>>> import numpy as np
>>> from numpy import linalg as LA
>>> np.set_printoptions(suppress=True, linewidth=100)
>>> F = np.array([[0, 3, -1, 1, 2, -1, 1, 2],
...     [-3, 0, 2, -1, -1, 2, 1, 1],
...     [1, -2, 0, -1, 1, 1, 0, 0],
...     [-1, 1, 1, 0, 1, 1, 1, -1],
...     [-2, 1, -1, -1, 0, 1, 0, 2],
...     [1, -2, -1, -1, -1, 0, -1, -1],
...     [-1, -1, 0, -1, 0, 1, 0, -3],
...     [-2, -1, 0, 1, -2, 1, 3, 0]])
>>> x0 = np.array([1, -2, -2, -1, 2, 1, 1, 0])
>>> round(float(LA.det(F)), 2)
196.0
>>> np.round(LA.eigvals(F).real, 2) + 0
array([0., 0., 0., 0., 0., 0., 0., 0.])
>>> Q = LA.solve(np.eye(8) - F, np.eye(8) + F)
>>> np.round(Q @ Q.T, 2) + 0
array([[1., 0., 0., 0., 0., 0., 0., 0.],
       [0., 1., 0., 0., 0., 0., 0., 0.],
       [0., 0., 1., 0., 0., 0., 0., 0.],
       [0., 0., 0., 1., 0., 0., 0., 0.],
       [0., 0., 0., 0., 1., 0., 0., 0.],
       [0., 0., 0., 0., 0., 1., 0., 0.],
       [0., 0., 0., 0., 0., 0., 1., 0.],
       [0., 0., 0., 0., 0., 0., 0., 1.]])
>>> round(LA.det(Q), 2)
np.float64(1.0)
>>> np.count_nonzero(F)
np.int64(50)
>>> F.shape
(8, 8)
>>> F.sum(axis=1)
array([ 7,  1,  0,  3,  0, -6, -5,  0])
>>> F - F[0]
array([[ 0,  0,  0,  0,  0,  0,  0,  0],
       [-3, -3,  3, -2, -3,  3,  0, -1],
       [ 1, -5,  1, -2, -1,  2, -1, -2],
       [-1, -2,  2, -1, -1,  2,  0, -3],
       [-2, -2,  0, -2, -2,  2, -1,  0],
       [ 1, -5,  0, -2, -3,  1, -2, -3],
       [-1, -4,  1, -2, -2,  2, -1, -5],
       [-2, -4,  1,  0, -4,  2,  2, -2]])
>>> np.diff(F, axis=0)
array([[-3, -3,  3, -2, -3,  3,  0, -1],
       [ 4, -2, -2,  0,  2, -1, -1, -1],
       [-2,  3,  1,  1,  0,  0,  1, -1],
       [-1,  0, -2, -1, -1,  0, -1,  3],
       [ 3, -3,  0,  0, -1, -1, -1, -3],
       [-2,  1,  1,  0,  1,  1,  1, -2],
       [-1,  0,  0,  2, -2,  0,  3,  3]])
>>> np.abs(F).max()
np.int64(3)
>>> LA.matrix_rank(F)
np.int64(8)
>>> round(LA.norm(F), 2)
np.float64(10.58)
>>> r0, r1 = F[3], F[2]
>>> r0 @ r0
np.int64(7)
>>> r0 @ r1
np.int64(-1)
>>> pr = (r0 @ r1) / (r0 @ r0) * r0
>>> np.outer(r0, r1)
array([[-1,  2,  0,  1, -1, -1,  0,  0],
       [ 1, -2,  0, -1,  1,  1,  0,  0],
       [ 1, -2,  0, -1,  1,  1,  0,  0],
       [ 0,  0,  0,  0,  0,  0,  0,  0],
       [ 1, -2,  0, -1,  1,  1,  0,  0],
       [ 1, -2,  0, -1,  1,  1,  0,  0],
       [ 1, -2,  0, -1,  1,  1,  0,  0],
       [-1,  2,  0,  1, -1, -1,  0,  0]])
>>> pr.round(2)
array([ 0.14, -0.14, -0.14, -0.  , -0.14, -0.14, -0.14,  0.14])
>>> LA.matrix_rank(np.outer(r0, r1))
np.int64(1)
>>> round(LA.norm(r0 + r1) ** 2 + LA.norm(r0 - r1) ** 2, 2)
np.float64(30.0)
>>> np.round(r1 - pr, 2)
array([ 0.86, -1.86,  0.14, -1.  ,  1.14,  1.14,  0.14, -0.14])
>>> rng = np.random.default_rng(7693)
>>> lab = rng.permutation(8)
>>> Y = F[:, lab] * rng.choice([-1, 1], 8)
>>> Y
array([[ 2, -1, -1, -2,  3,  0, -1,  1],
       [-1,  2, -1, -1,  0, -3,  2, -1],
       [ 1,  0,  0,  0, -2,  1,  1, -1],
       [ 1,  1, -1,  1,  1, -1,  1,  0],
       [ 0, -1,  0, -2,  1, -2,  1, -1],
       [-1, -1,  1,  1, -2,  1,  0, -1],
       [ 0,  0,  0,  3, -1, -1,  1, -1],
       [-2,  0, -3,  0, -1, -2,  1,  1]])
>>> Uu, _, VT = LA.svd(F.T @ Y)
>>> np.round(LA.lstsq(F, Y)[0], 2) + 0
array([[ 0.,  0.,  0.,  0.,  0.,  1.,  0.,  0.],
       [ 0.,  0.,  0.,  0.,  1.,  0.,  0.,  0.],
       [ 0.,  1.,  0.,  0.,  0.,  0.,  0.,  0.],
       [ 0.,  0.,  0.,  0.,  0.,  0.,  0.,  1.],
       [ 1.,  0.,  0.,  0.,  0.,  0.,  0.,  0.],
       [ 0.,  0.,  0.,  0.,  0.,  0.,  1.,  0.],
       [ 0.,  0., -1.,  0.,  0.,  0.,  0.,  0.],
       [ 0.,  0.,  0., -1.,  0.,  0.,  0.,  0.]])
>>> lab
array([4, 2, 6, 7, 1, 0, 5, 3])
>>> Y = np.array([[-1, -1, -1, 0, 2, 1],
...     [0, -2, 0, 0, -2, 1],
...     [-1, -1, -1, -1, -2, -1],
...     [2, 2, 1, 1, -2, -1],
...     [0, 0, 2, -1, 0, 2],
...     [0, 0, 1, 2, -1, -1]])
>>> Y[-1] = Y[0]
>>> K = Y + 0.02 * np.eye(6)
>>> K
array([[-0.98, -1.  , -1.  ,  0.  ,  2.  ,  1.  ],
       [ 0.  , -1.98,  0.  ,  0.  , -2.  ,  1.  ],
       [-1.  , -1.  , -0.98, -1.  , -2.  , -1.  ],
       [ 2.  ,  2.  ,  1.  ,  1.02, -2.  , -1.  ],
       [ 0.  ,  0.  ,  2.  , -1.  ,  0.02,  2.  ],
       [-1.  , -1.  , -1.  ,  0.  ,  2.  ,  1.02]])
>>> x0 = np.array([-2, 2, -1, -1, 3, 2])
>>> y = K @ x0
>>> y.round(2)
array([  8.96,  -7.96,  -6.02, -10.02,   3.06,   9.04])
>>> np.round(LA.solve(K, K[:, 5]), 2)
array([ 0., -0.,  0., -0., -0.,  1.])
>>> np.round(LA.solve(K, -1 * y), 2)
array([ 2., -2.,  1.,  1., -3., -2.])
>>> np.round(LA.solve(K, y), 2)
array([-2.,  2., -1., -1.,  3.,  2.])
>>> np.round(LA.solve(K.T, K[1]), 2) + 0
array([0., 1., 0., 0., 0., 0.])
>>> np.round(LA.solve(K, y + K[:, 2]), 2) + 0
array([-2.,  2.,  0., -1.,  3.,  2.])
>>> w1 = np.array([[7, 0, 0],
...     [8, 9, 3],
...     [2, 3, 6],
...     [4, 8, 9],
...     [8, 1, 6],
...     [1, 5, 3],
...     [1, 3, 4],
...     [4, 5, 5]])
>>> b = np.array([0, 1, 2])
>>> act = np.maximum(F @ w1 + b, 0)
>>> act
array([[50, 43, 37],
       [ 0, 16, 14],
       [ 0,  0,  0],
       [ 9, 17, 19],
       [ 0, 14,  3],
       [ 0,  0,  0],
       [ 0,  0,  0],
       [ 0, 12, 11]])
>>> np.round((act > 0).mean(axis=0), 2)
array([0.25, 0.62, 0.62])
>>> Z = np.array([[1, 3], [3, -2], [3, 2]])
>>> w1 @ Z
array([[ 7, 21],
       [44, 12],
       [29, 12],
       [55, 14],
       [29, 34],
       [25, -1],
       [22,  5],
       [34, 12]])
>>> act @ Z
array([[290, 138],
       [ 90,  -4],
       [  0,   0],
       [117,  31],
       [ 51, -22],
       [  0,   0],
       [  0,   0],
       [ 69,  -2]])
>>> blk = np.stack([K, -1 * K, K[::-1]])
>>> np.round(np.einsum("bij,cij->bc", blk, blk), 2)
array([[ 57.92, -57.92,  17.92],
       [-57.92,  57.92, -17.92],
       [ 17.92, -17.92,  57.92]])
>>> np.round(LA.det(blk), 2)
array([-0.39, -0.39,  0.39])
>>> LA.matrix_rank(blk)
array([6, 6, 6])
>>> (blk @ K.T).shape
(3, 6, 6)
>>> Uu, sv = LA.svd(K)
Traceback (most recent call last):
  File "<python-input-59>", line 1, in <module>
    Uu, sv = LA.svd(K)
    ^^^^^^
ValueError: too many values to unpack (expected 2)
>>> Uu, sv, VT = LA.svd(K, full_matrices=False)
>>> np.allclose(Uu * sv @ VT, K)
True
>>> np.round(Uu.T @ Uu, 2) + 0
array([[1., 0., 0., 0., 0., 0.],
       [0., 1., 0., 0., 0., 0.],
       [0., 0., 1., 0., 0., 0.],
       [0., 0., 0., 1., 0., 0.],
       [0., 0., 0., 0., 1., 0.],
       [0., 0., 0., 0., 0., 1.]])
>>> np.round(sv / sv[0], 2) + 0
array([1.  , 0.7 , 0.6 , 0.3 , 0.06, 0.  ])
>>> np.round(VT @ VT.T, 2) + 0
array([[1., 0., 0., 0., 0., 0.],
       [0., 1., 0., 0., 0., 0.],
       [0., 0., 1., 0., 0., 0.],
       [0., 0., 0., 1., 0., 0.],
       [0., 0., 0., 0., 1., 0.],
       [0., 0., 0., 0., 0., 1.]])
>>> round(float(np.sqrt((sv ** 2).sum())), 2), round(float(LA.norm(K)), 2)
(7.61, 7.61)
>>> (sv > 1e-8).sum()
np.int64(6)
>>> np.round(Uu.T @ K @ VT.T, 2) + 0
array([[5.46, 0.  , 0.  , 0.  , 0.  , 0.  ],
       [0.  , 3.82, 0.  , 0.  , 0.  , 0.  ],
       [0.  , 0.  , 3.27, 0.  , 0.  , 0.  ],
       [0.  , 0.  , 0.  , 1.63, 0.  , 0.  ],
       [0.  , 0.  , 0.  , 0.  , 0.34, 0.  ],
       [0.  , 0.  , 0.  , 0.  , 0.  , 0.01]])
>>> Y = LA.inv(K)
>>> np.allclose(Y, K.T)
False
>>> round(LA.cond(K), 2)
np.float64(531.1)
>>> (np.abs(Y) > 1e-9).astype(int)
array([[1, 1, 1, 1, 1, 1],
       [1, 1, 1, 1, 1, 1],
       [1, 1, 1, 1, 1, 1],
       [1, 1, 1, 1, 1, 1],
       [1, 1, 1, 1, 1, 1],
       [1, 1, 1, 1, 1, 1]])
>>> np.round(K @ Y, 2) + 0
array([[1., 0., 0., 0., 0., 0.],
       [0., 1., 0., 0., 0., 0.],
       [0., 0., 1., 0., 0., 0.],
       [0., 0., 0., 1., 0., 0.],
       [0., 0., 0., 0., 1., 0.],
       [0., 0., 0., 0., 0., 1.]])
>>> round(LA.det(K) * LA.det(Y), 2)
np.float64(1.0)
>>> data = np.loadtxt("case9.csv", delimiter=",")
>>> data.round(2)
array([[0.25, 0.38, 0.  , 0.38],
       [0.17, 0.33, 0.33, 0.17],
       [0.  , 0.75, 0.25, 0.  ],
       [0.2 , 0.2 , 0.2 , 0.4 ]])
>>> Q, vecs = LA.qr(F[:, :1])[0], LA.qr(F[:, 1:])[0]
>>> sv = LA.svd(Q.T @ vecs, compute_uv=False)
>>> sv.round(2)
array([0.99])
>>> round(float(LA.norm(Q @ Q.T - vecs @ vecs.T, 2)), 2)
1.0
>>> (sv > 0.9).sum()
np.int64(1)
>>> np.round(np.degrees(np.arccos(sv.clip(0, 1))), 2)
array([6.65])
>>> m1 = np.load("test11.npy")
>>> m1
array([[ 0.  , -1.2 ,  1.  , -0.9 ,  2.1 ,  0.1 ,  0.3 ,  0.3 ],
       [ 0.3 ,  1.4 , -0.2 , -1.3 ,  0.5 , -0.6 , -2.1 ,  0.5 ],
       [-0.7 , -0.9 , -0.6 , -0.3 , -0.1 , -0.4 ,  0.3 , -1.2 ],
       [-0.19, -0.92, -0.27,  0.19,  0.17, -0.14,  0.03, -0.86],
       [-0.2 ,  1.3 , -0.7 ,  0.6 ,  0.1 ,  0.2 , -1.2 , -0.6 ],
       [ 0.8 ,  1.7 ,  1.1 ,  0.8 ,  0.3 , -1.2 ,  1.  ,  1.4 ],
       [ 1.3 ,  0.9 , -0.4 , -1.8 , -0.3 ,  0.5 , -1.  , -0.1 ]])
>>> Y = m1 + rng.integers(-2, 3, (7, 6)) @ rng.integers(-2, 3, (6, 8))
>>> Y.round(2)
array([[  7.  ,  -2.2 ,   3.  ,  -4.9 ,   6.1 ,   4.1 ,   1.3 ,  -1.7 ],
       [ -5.7 ,   6.4 ,  -4.2 ,  -8.3 ,  -0.5 ,  -5.6 ,   1.9 ,   1.5 ],
       [ -2.7 ,   2.1 ,  -4.6 ,  -4.3 ,  -0.1 ,  -4.4 ,   1.3 ,   6.8 ],
       [  0.81,  -5.92,   3.73,   9.19,  -0.83,   2.86,  -3.97,  -1.86],
       [  9.8 ,   3.3 ,  -5.7 ,  -3.4 ,   9.1 ,   3.2 ,   1.8 ,  -3.6 ],
       [ -3.2 ,   3.7 ,  -4.9 ,  -9.2 ,  10.3 ,  -5.2 ,   9.  ,   3.4 ],
       [  6.3 ,  -2.1 ,   2.6 , -10.8 ,   9.7 ,   4.5 ,   4.  ,  -2.1 ]])
>>> np.round(LA.svd(Y - m1, compute_uv=False), 2) + 0
array([27.68, 21.91,  9.03,  6.75,  6.39,  0.18,  0.  ])
>>> np.round(Y - m1, 2)
array([[  7.,  -1.,   2.,  -4.,   4.,   4.,   1.,  -2.],
       [ -6.,   5.,  -4.,  -7.,  -1.,  -5.,   4.,   1.],
       [ -2.,   3.,  -4.,  -4.,   0.,  -4.,   1.,   8.],
       [  1.,  -5.,   4.,   9.,  -1.,   3.,  -4.,  -1.],
       [ 10.,   2.,  -5.,  -4.,   9.,   3.,   3.,  -3.],
       [ -4.,   2.,  -6., -10.,  10.,  -4.,   8.,   2.],
       [  5.,  -3.,   3.,  -9.,  10.,   4.,   5.,  -2.]])
>>> Y.shape
(7, 8)
>>> np.abs(Y).max()
np.float64(10.8)
>>> round(LA.norm(Y), 2)
np.float64(39.3)
>>> np.round(Y.sum(axis=1), 2)
array([ 12.7 , -14.5 ,  -5.9 ,   4.01,  14.5 ,   3.9 ,  12.1 ])
>>> x0 = np.array([-2, 1, 2, 1, -2, 1, -2, 3])
>>> np.round((m1 * x0).sum(axis=1), 2)
array([-3.9 ,  3.2 , -5.4 , -4.01,  1.5 ,  3.5 , -1.5 ])
>>> np.round(m1 @ x0, 2)
array([-3.9 ,  3.2 , -5.4 , -4.01,  1.5 ,  3.5 , -1.5 ])
>>> np.round(m1 @ (2 * x0), 2)
array([ -7.8 ,   6.4 , -10.8 ,  -8.02,   3.  ,   7.  ,  -3.  ])
>>> np.round(np.einsum("ij,j->i", m1, x0), 2)
array([-3.9 ,  3.2 , -5.4 , -4.01,  1.5 ,  3.5 , -1.5 ])
>>> np.round(m1 * x0, 2)
array([[-0.  , -1.2 ,  2.  , -0.9 , -4.2 ,  0.1 , -0.6 ,  0.9 ],
       [-0.6 ,  1.4 , -0.4 , -1.3 , -1.  , -0.6 ,  4.2 ,  1.5 ],
       [ 1.4 , -0.9 , -1.2 , -0.3 ,  0.2 , -0.4 , -0.6 , -3.6 ],
       [ 0.38, -0.92, -0.54,  0.19, -0.34, -0.14, -0.06, -2.58],
       [ 0.4 ,  1.3 , -1.4 ,  0.6 , -0.2 ,  0.2 ,  2.4 , -1.8 ],
       [-1.6 ,  1.7 ,  2.2 ,  0.8 , -0.6 , -1.2 , -2.  ,  4.2 ],
       [-2.6 ,  0.9 , -0.8 , -1.8 ,  0.6 ,  0.5 ,  2.  , -0.3 ]])
>>> np.sign((m1 @ x0).round(6))
array([-1.,  1., -1., -1.,  1.,  1., -1.])
